$ ipython --no-banner

In [1]: import numpy as np

In [2]: from numpy import linalg as LA

In [3]: np.set_printoptions(precision=4, suppress=True, linewidth=100, sign=" ")

In [4]: rng = np.random.default_rng(63074)

In [5]: t = rng.uniform(0, 2 * np.pi, 34)

In [6]: q, _ = LA.qr(np.array([[-0.9, -0.6], [1.3, -0.1], [0.9, 0.0], [0.2, 0.9]]))

In [7]: feats = 3 * np.c_[np.cos(t), np.sin(t)] @ q.T

In [8]: print(feats)
[[-1.0735 -1.2211 -0.6469  2.4368]
 [ 1.4985 -2.1128 -1.4664 -0.374 ]
 [ 1.9483 -0.8756 -0.745  -1.9704]
 [ 0.4544  1.8255  1.086  -2.0693]
 [ 1.2985 -2.2355 -1.5219 -0.0031]
 [-0.9398  2.3286  1.5425 -0.5613]
 [-1.729   1.8553  1.3304  0.8936]
 [-1.9459  1.1386  0.908   1.7585]
 [ 1.8847 -1.5013 -1.1268 -1.3872]
 [ 0.722   1.5978  0.9171 -2.2549]
 [-0.8353  2.3335  1.5348 -0.7081]
 [-0.3967  2.2707  1.4504 -1.2582]
 [ 1.2267 -2.2652 -1.5329  0.1187]
 [ 1.9382 -0.7405 -0.6602 -2.0638]
 [-0.1942  2.2017  1.3866 -1.4806]
 [-0.3815 -1.8797 -1.1272  2.0126]
 [-0.9716 -1.3408 -0.7317  2.3923]
 [-1.9224  0.6139  0.5799  2.1427]
 [ 1.8927 -0.4462 -0.4727 -2.235 ]
 [ 1.8429 -1.6277 -1.2009 -1.2298]
 [-1.9028  0.4973  0.5055  2.2083]
 [ 1.2484  0.9918  0.4865 -2.4942]
 [-0.34    2.2537  1.434  -1.3224]
 [ 0.2907  1.9429  1.1759 -1.9386]
 [ 1.7876 -0.0589 -0.2215 -2.3984]
 [-1.9379  0.7374  0.6582  2.0658]
 [ 1.6962 -1.9038 -1.3571 -0.8102]
 [ 0.7137 -2.3289 -1.5194  0.8709]
 [-1.6894 -0.2012  0.0499  2.4704]
 [ 1.2985 -2.2355 -1.5219 -0.0032]
 [ 1.9252 -1.3181 -1.0173 -1.5879]
 [ 1.554  -2.0654 -1.4427 -0.4876]
 [ 0.7227 -2.3296 -1.5207  0.8591]
 [ 1.9412 -1.1954 -0.9428 -1.707 ]]

In [9]: # looks like rank 2

In [10]: cent = feats[[6, 12]].astype(float)

In [11]: for _ in range(7):
    ...:     lab = LA.norm(feats[:, None] - cent, axis=-1).argmin(axis=1)
    ...:     cent = np.array([feats[lab == j].mean(axis=0) for j in range(2)])
    ...: 

In [12]: lab
Out[12]: 
array([ 1,  1,  1,  0,  1,  0,  0,  0,  1,  0,  0,  0,  1,  1,  0,  1,  1,  0,  1,  1,  0,  0,  0,
        0,  1,  0,  1,  1,  0,  1,  1,  1,  1,  1])

In [13]: cent[1] - cent[0]
Out[13]: array([ 1.9382, -3.0547, -2.0965, -0.2284])

In [14]: np.bincount(lab)
Out[14]: array([ 15,  19])

In [15]: r0 = np.array([1, 0, 1])

In [16]: np.polyval(r0, feats[18])
Out[16]: array([ 4.5823,  1.1991,  1.2235,  5.9952])

In [17]: np.convolve(feats[18], r0)
Out[17]: array([ 1.8927, -0.4462,  1.42  , -2.6812, -0.4727, -2.235 ])

In [18]: B = np.array([[0, 1], [1, 3]])

In [19]: cent = np.array([[-1, -1, 0], [1, 1, -1], [-1, 2, -2]])

In [20]: arr = np.kron(B, cent)

In [21]: print(arr)
[[ 0  0  0 -1 -1  0]
 [ 0  0  0  1  1 -1]
 [ 0  0  0 -1  2 -2]
 [-1 -1  0 -3 -3  0]
 [ 1  1 -1  3  3 -3]
 [-1  2 -2 -3  6 -6]]

In [22]: np.trace(arr)
Out[22]: np.int64(-6)

In [23]: (arr + arr.T) / 2
Out[23]: 
array([[ 0. ,  0. ,  0. , -1. ,  0. , -0.5],
       [ 0. ,  0. ,  0. ,  0. ,  1. ,  0.5],
       [ 0. ,  0. ,  0. , -0.5,  0.5, -2. ],
       [-1. ,  0. , -0.5, -3. ,  0. , -1.5],
       [ 0. ,  1. ,  0.5,  0. ,  3. ,  1.5],
       [-0.5,  0.5, -2. , -1.5,  1.5, -6. ]])

In [24]: LA.matrix_power(arr, 3)
Out[24]: 
array([[  -3,    6,   -6,  -10,   20,  -20],
       [ -12,   -3,    0,  -40,  -10,    0],
       [ -24,   -6,   -9,  -80,  -20,  -30],
       [ -10,   20,  -20,  -33,   66,  -66],
       [ -40,  -10,    0, -132,  -33,    0],
       [ -80,  -20,  -30, -264,  -66,  -99]])

In [25]: m1 = np.load("mat.npy")

In [26]: m1
Out[26]: 
array([[ 10,   9,   3,   8],
       [  9,   2,   4,   5],
       [  3,   4,   0,   8],
       [  8,   5,   8,   4]])

In [27]: # equal to its transpose

In [28]: np.allclose(m1 @ m1.T, m1.T @ m1)
Out[28]: True

In [29]: np.sort(np.abs(LA.eigvals(m1)))
Out[29]: array([  2.6735,   3.4071,   7.1129,  23.8464])

In [30]: np.allclose(m1, m1.T)
Out[30]: True

In [31]: (m1 - m1.T) / 2
Out[31]: 
array([[ 0.,  0.,  0.,  0.],
       [ 0.,  0.,  0.,  0.],
       [ 0.,  0.,  0.,  0.],
       [ 0.,  0.,  0.,  0.]])

In [32]: q = m1.astype(float).copy()

In [33]: for j in range(4):
    ...:     q[:, j] -= q[:, :j] @ (q[:, :j].T @ q[:, j])
    ...:     q[:, j] /= LA.norm(q[:, j])
    ...: 

In [34]: np.round(q.T @ m1, 4) + 0
Out[34]: 
array([[15.9374, 10.0393,  8.1569, 11.357 ],
       [ 0.    ,  5.0212, -1.3721,  3.98  ],
       [ 0.    ,  0.    ,  4.5367, -2.4636],
       [ 0.    ,  0.    ,  0.    ,  4.2556]])

In [35]: np.round(q.T @ q, 4) + 0
Out[35]: 
array([[ 1.,  0.,  0.,  0.],
       [ 0.,  1.,  0.,  0.],
       [ 0.,  0.,  1.,  0.],
       [ 0.,  0.,  0.,  1.]])

In [36]: vec = np.array([3, 2, 1, -1, -2, 2])

In [37]: target = arr @ vec

In [38]: c, lr = np.zeros(6), 1 / LA.norm(arr, 2) ** 2

In [39]: for i in range(250):
    ...:     c -= lr * arr.T @ (arr @ c - target)
    ...:     if i % 50 == 0: print(i, round(LA.norm(arr @ c - target), 4))
    ...: 
0 2.7235
50 1.9724
100 1.6446
150 1.4146
200 1.2322

In [40]: c
Out[40]: array([ 1.4416,  0.8456,  0.17  , -0.5278, -1.6513,  2.2504])

In [41]: np.round(LA.cond(arr), 4)
Out[41]: np.float64(68.2528)

In [42]: F = np.load("run3.npy")

In [43]: F
Out[43]: 
array([[-0.3322,  0.    ,  0.8178],
       [-0.083 , -0.7155, -0.3707],
       [-0.6644, -0.4472,  0.0718],
       [ 0.6644, -0.5367,  0.4344]])

In [44]: # columns are unit length and at right angles

In [45]: W = np.array([[8, 5, 5, 1, -9, -2], [7, -2, 8, 7, 2, 4], [-3, -9, 6, 3, 5, 0]])

In [46]: c = np.array([1, 0, 0, 3, 1, 2])

In [47]: hid = np.maximum(F @ W + c, 0)

In [48]: (hid > 0).mean(axis=0)
Out[48]: array([ 0.25,  0.5 ,  0.5 ,  0.5 ,  0.5 ,  0.5 ])

In [49]: LA.matrix_rank(hid)
Out[49]: np.int64(4)

In [50]: cent = np.array([[1, -5], [-3, -2], [1, -3], [2, 2], [3, 0], [3, -1]])

In [51]: print(W @ cent)
[[-33 -61]
 [ 53 -45]
 [ 51  21]]

In [52]: (hid @ cent).round(6).argmax(axis=1)
Out[52]: array([ 0,  1,  0,  0])

In [53]: B = np.array([[0, 0], [3, 0]])

In [54]: cent = np.kron(B, F)

In [55]: print(cent)
[[-0.      0.      0.     -0.      0.      0.    ]
 [-0.     -0.     -0.     -0.     -0.     -0.    ]
 [-0.     -0.      0.     -0.     -0.      0.    ]
 [ 0.     -0.      0.      0.     -0.      0.    ]
 [-0.9965  0.      2.4534 -0.      0.      0.    ]
 [-0.2491 -2.1466 -1.112  -0.     -0.     -0.    ]
 [-1.9931 -1.3416  0.2154 -0.     -0.      0.    ]
 [ 1.9931 -1.61    1.3031  0.     -0.      0.    ]]

In [56]: LA.matrix_rank(cent)
Out[56]: np.int64(3)

In [57]: r0 = np.array([-5, 5, -2, -4])

In [58]: v = np.array([-3, 1, 2, 1, 2])

In [59]: K = np.outer(r0, v)

In [60]: K
Out[60]: 
array([[ 15,  -5, -10,  -5, -10],
       [-15,   5,  10,   5,  10],
       [  6,  -2,  -4,  -2,  -4],
       [ 12,  -4,  -8,  -4,  -8]])

In [61]: rank = LA.matrix_rank(K)

In [62]: rank
Out[62]: np.int64(1)

In [63]: null = LA.svd(K)[2][rank:].T

In [64]: null.shape
Out[64]: (5, 4)

In [65]: LA.matrix_rank(K.T @ K), LA.matrix_rank(K @ K.T)
Out[65]: (np.int64(1), np.int64(1))

In [66]: [int(LA.matrix_rank(K[:, :j + 1])) for j in range(5)]
Out[66]: [1, 1, 1, 1, 1]

In [67]: A = np.load("test1.npy")

In [68]: A
Out[68]: 
array([[ 19.579 , -18.6934,  19.2398,  -0.5232, -19.6414],
       [ 18.4355, -18.7562,  19.8611,  -0.0575, -19.1812],
       [ 19.561 , -20.3106,  20.7405,  -0.527 , -19.3808],
       [ 20.4162, -19.9511,  18.8279,   1.9498, -21.1159],
       [ 18.5952, -19.2432,  19.2137,  -0.0836, -17.6476],
       [ 20.0817, -17.8956,  19.9042,  -0.6431, -20.4327],
       [ 21.2784, -20.8814,  19.464 ,   0.8174, -20.0992],
       [ 20.3041, -19.2868,  19.029 ,   0.3601, -20.0256],
       [ 19.8262, -21.1178,  19.4248,  -0.4347, -20.2129],
       [ 20.2695, -19.0219,  20.0079,   2.817 , -20.4535],
       [ 20.1524, -20.9943,  18.5361,  -0.1391, -20.6325],
       [ 19.3174, -19.4595,  19.6597,   1.9594, -20.0634],
       [ 19.736 , -21.0952,  19.8698,  -0.455 , -19.79  ],
       [ 20.9049, -20.1974,  19.5707,   0.6453, -21.1835],
       [ 20.255 , -20.3086,  21.7146,  -0.6034, -21.3212],
       [ 21.0424, -19.5121,  20.8272,  -1.1015, -19.5564],
       [ 18.9826, -19.4507,  19.5755,  -0.8934, -20.1285],
       [ 20.8013, -20.2638,  21.9791,  -0.5364, -20.309 ],
       [ 20.4622, -17.466 ,  20.2821,  -0.0465, -19.9158],
       [ 20.0339, -18.9154,  20.527 ,  -1.5812, -20.0547],
       [ 21.8029, -18.0773,  19.1443,  -0.1438, -18.8831],
       [ 20.7712, -20.7362,  19.8705,   0.1397, -19.0467],
       [ 20.2084, -21.4244,  20.6342,   1.2646, -21.1804],
       [ 20.8176, -19.1459,  19.5595,   0.7235, -20.2662],
       [ 20.5659, -20.1696,  19.5911,   0.4265, -20.6217],
       [ 19.4632, -19.6823,  20.9994,   0.674 , -19.2009],
       [ 19.9888, -21.5757,  20.2694,  -2.0795, -20.6532],
       [ 22.4151, -19.0788,  20.0877,   0.0008, -19.5212],
       [ 19.5408, -20.1124,  19.8317,  -1.4859, -20.2856],
       [ 21.7935, -20.9016,  19.2954,   0.1855, -20.7492],
       [ 20.3754, -19.4502,  20.2264,   1.3113, -18.4337],
       [ 19.8413, -20.7308,  19.1456,  -1.1492, -20.8173],
       [ 20.5765, -21.4647,  18.5005,   0.5158, -20.4222],
       [ 21.3223, -19.6924,  19.6113,   0.9802, -19.5417]])

In [69]: T = np.stack([A, -2 * A, A[::-1]])

In [70]: np.einsum("bij,cij->bc", T, T)
Out[70]: 
array([[  54560.0907, -109120.1813,   54412.37  ],
       [-109120.1813,  218240.3627, -108824.7399],
       [  54412.37  , -108824.7399,   54560.0907]])

In [71]: LA.matrix_rank(T)
Out[71]: array([ 5,  5,  5])

In [72]: J = np.load("data.npy")

In [73]: J
Out[73]: 
array([[ 1,  0,  0,  0,  0,  0],
       [-2,  1,  0,  0,  0,  0],
       [ 2, -2,  1,  0,  0,  0],
       [-1, -1, -2,  1,  0,  0],
       [-1,  1,  2, -1,  1,  0],
       [ 2, -2,  2, -1,  0,  1]])

In [74]: # triangular

In [75]: Uu, s, vt = LA.svd(J, full_matrices=False)

In [76]: (s > 1e-8).sum()
Out[76]: np.int64(6)

In [77]: s / s[0]
Out[77]: array([ 1.    ,  0.7062,  0.3024,  0.1499,  0.0927,  0.0169])

In [78]: Uu.shape, s.shape, vt.shape
Out[78]: ((6, 6), (6,), (6, 6))

In [79]: s
Out[79]: array([ 5.209 ,  3.6788,  1.5753,  0.7811,  0.4827,  0.0879])

In [80]: print(np.round(np.sqrt((s ** 2).sum()), 4), round(float(LA.norm(J)), 4))
6.6332 6.6332

In [81]: np.round(Uu.T @ J @ vt.T, 4) + 0
Out[81]: 
array([[ 5.209 ,  0.    ,  0.    ,  0.    ,  0.    ,  0.    ],
       [ 0.    ,  3.6788,  0.    ,  0.    ,  0.    ,  0.    ],
       [ 0.    ,  0.    ,  1.5753,  0.    ,  0.    ,  0.    ],
       [ 0.    ,  0.    ,  0.    ,  0.7811,  0.    ,  0.    ],
       [ 0.    ,  0.    ,  0.    ,  0.    ,  0.4827,  0.    ],
       [ 0.    ,  0.    ,  0.    ,  0.    ,  0.    ,  0.0879]])

In [82]: B = LA.inv(J)

In [83]: print(B.round(4) + 0)
[[ 1.  0.  0.  0.  0.  0.]
 [ 2.  1.  0.  0.  0.  0.]
 [ 2.  2.  1.  0.  0.  0.]
 [ 7.  5.  2.  1.  0.  0.]
 [ 2.  0.  0.  1.  1.  0.]
 [ 5.  3.  0.  1.  0.  1.]]

In [84]: np.round(LA.det(J) * LA.det(B), 4)
Out[84]: np.float64(1.0)

In [85]: np.round(LA.cond(J), 4)
Out[85]: np.float64(59.2907)

In [86]: np.round(J @ B, 4) + 0
Out[86]: 
array([[ 1.,  0.,  0.,  0.,  0.,  0.],
       [ 0.,  1.,  0.,  0.,  0.,  0.],
       [ 0.,  0.,  1.,  0.,  0.,  0.],
       [ 0.,  0.,  0.,  1.,  0.,  0.],
       [ 0.,  0.,  0.,  0.,  1.,  0.],
       [ 0.,  0.,  0.,  0.,  0.,  1.]])

In [87]: M = np.loadtxt("a.csv", delimiter=",")

In [88]: M
Out[88]: 
array([[-4.8071,  5.9786, -0.275 , -2.0928],
       [ 7.974 ,  6.3558, -5.4252,  5.7267],
       [ 0.1143,  5.8109, -2.2268,  0.793 ],
       [-1.7258, 10.4625, -1.956 ,  1.5496],
       [ 8.3739,  2.0953, -5.1591,  4.2624],
       [ 3.0414, 11.0526, -3.9218,  4.6458],
       [-6.2136, 10.8436, -0.1989, -0.9907],
       [ 0.0406,  4.7392, -2.0902,  0.3201],
       [ 1.8742,  4.0081, -2.7505,  1.1278],
       [ 9.7611,  8.8128, -6.3857,  7.7817],
       [ 0.9919, -0.1675, -1.98  , -1.0719],
       [ 1.1633,  4.7214, -2.5375,  0.9866],
       [ 0.7952,  5.1117, -2.4293,  0.9218],
       [-2.5241,  3.5465, -0.945 , -1.6958],
       [ 7.4189,  0.5646, -4.624 ,  3.0772],
       [ 3.6268, 13.1819, -4.3689,  5.8489],
       [ 2.9521,  4.8139, -3.2622,  2.0968],
       [ 1.0132,  9.5133, -2.9566,  2.8132],
       [-0.1257,  4.5228, -2.002 ,  0.1337],
       [-3.0067,  9.0594, -1.3032,  0.2197],
       [ 5.6508,  1.7849, -4.0388,  2.5044],
       [ 0.8552,  6.0236, -2.5445,  1.3226],
       [ 0.4385,  7.2018, -2.4956,  1.5438],
       [-1.777 ,  6.6857, -1.5578,  0.0081],
       [-2.1938, 10.2023, -1.7427,  1.1646],
       [ 2.3827,  4.1531, -2.9684,  1.4909],
       [-6.5861,  4.9834,  0.5361, -3.5583],
       [ 1.771 ,  7.6608, -3.0745,  2.5269],
       [ 9.3268,  3.1386, -5.6446,  5.2516],
       [ 3.6255, 11.0062, -4.1508,  4.9777],
       [ 3.0315,  4.3242, -3.245 ,  1.9485],
       [ 3.3951,  4.5512, -3.4132,  2.2576],
       [-1.9061,  8.5198, -1.6896,  0.6643]])

In [89]: Uu, s, vt = LA.svd(M)

In [90]: s.round(4) + 0
Out[90]: array([ 45.7361,  27.4945,   5.4621,   0.    ])

In [91]: B = Uu[:, :3] @ np.diag(s[:3]) @ vt[:3]

In [92]: print(LA.matrix_rank(M, rtol=0.05))
3

In [93]: round(float(np.abs(M - B).max()), 4)
Out[93]: 0.0

In [94]: B = M / LA.norm(M, axis=1, keepdims=True)

In [95]: gram = B @ B.T

In [96]: (gram - 2 * np.eye(33)).round(6).argmax(axis=1)
Out[96]: 
array([ 13,   9,   7,  24,  28,  15,   0,  18,  25,   1,  14,  12,  21,   0,   4,   5,  30,  22,
         7,  23,   4,  12,   2,  32,  32,  16,   0,   5,   4,   5,  31,  30,  24])
